In [1]: import numpy as np

In [2]: np.set_printoptions(suppress=True, linewidth=200)

In [3]: def rnd(a):
   ...:     return np.round(a, 3) + 0
   ...: 

In [4]: E = np.minimum.outer(np.arange(1, 6), np.arange(1, 6)) * -3

In [5]: E
Out[5]: 
array([[ -3,  -3,  -3,  -3,  -3],
       [ -3,  -6,  -6,  -6,  -6],
       [ -3,  -6,  -9,  -9,  -9],
       [ -3,  -6,  -9, -12, -12],
       [ -3,  -6,  -9, -12, -15]])

In [6]: ev, vecs = np.linalg.eig(E)

In [7]: rnd(np.sort(np.linalg.eigvals(E @ E)))
Out[7]: array([   0.664,    1.123,    3.059,   18.888, 1371.266])

In [8]: rnd(np.sort(np.linalg.eigvals(np.linalg.inv(E))))
Out[8]: array([-1.228, -0.944, -0.572, -0.23 , -0.027])

In [9]: out = np.linalg.inv(E)

In [10]: np.allclose(out, E.T)
Out[10]: False

In [11]: rnd(out)
Out[11]: 
array([[-0.667,  0.333,  0.   ,  0.   ,  0.   ],
       [ 0.333, -0.667,  0.333,  0.   ,  0.   ],
       [ 0.   ,  0.333, -0.667,  0.333,  0.   ],
       [ 0.   ,  0.   ,  0.333, -0.667,  0.333],
       [ 0.   ,  0.   ,  0.   ,  0.333, -0.333]])

In [12]: arr = np.load("block19.npy")

In [13]: arr
Out[13]: 
array([[-2.4, -1.2, -2.2],
       [-0.6, -0.2, -0.6],
       [ 1.5,  0.3,  0.9]])

In [14]: q, r_ = np.linalg.qr(arr)

In [15]: np.trace(q @ q.T)
Out[15]: np.float64(3.0)

In [16]: rnd(abs(r_[0, 0])), rnd(np.linalg.norm(arr[:, 0]))
Out[16]: (np.float64(2.893), np.float64(2.893))

In [17]: rnd(q @ r_)
Out[17]: 
array([[-2.4, -1.2, -2.2],
       [-0.6, -0.2, -0.6],
       [ 1.5,  0.3,  0.9]])

In [18]: np.allclose(r_.T @ r_, arr.T @ arr)
Out[18]: True

In [19]: rnd(q.T @ q)
Out[19]: 
array([[1., 0., 0.],
       [0., 1., 0.],
       [0., 0., 1.]])

In [20]: def softmax(z):
    ...:     e = np.exp(z - z.max(axis=-1, keepdims=True))
    ...:     return e / e.sum(axis=-1, keepdims=True)
    ...: 

In [21]: rnd(softmax(10 * arr[2]))
Out[21]: array([0.998, 0.   , 0.002])

In [22]: scores = arr @ arr.T / np.sqrt(3)

In [23]: rnd(softmax(scores)[2] @ arr)
Out[23]: array([1.347, 0.261, 0.789])

In [24]: rnd(softmax(scores))
Out[24]: 
array([[0.995, 0.005, 0.   ],
       [0.741, 0.203, 0.055],
       [0.005, 0.064, 0.932]])
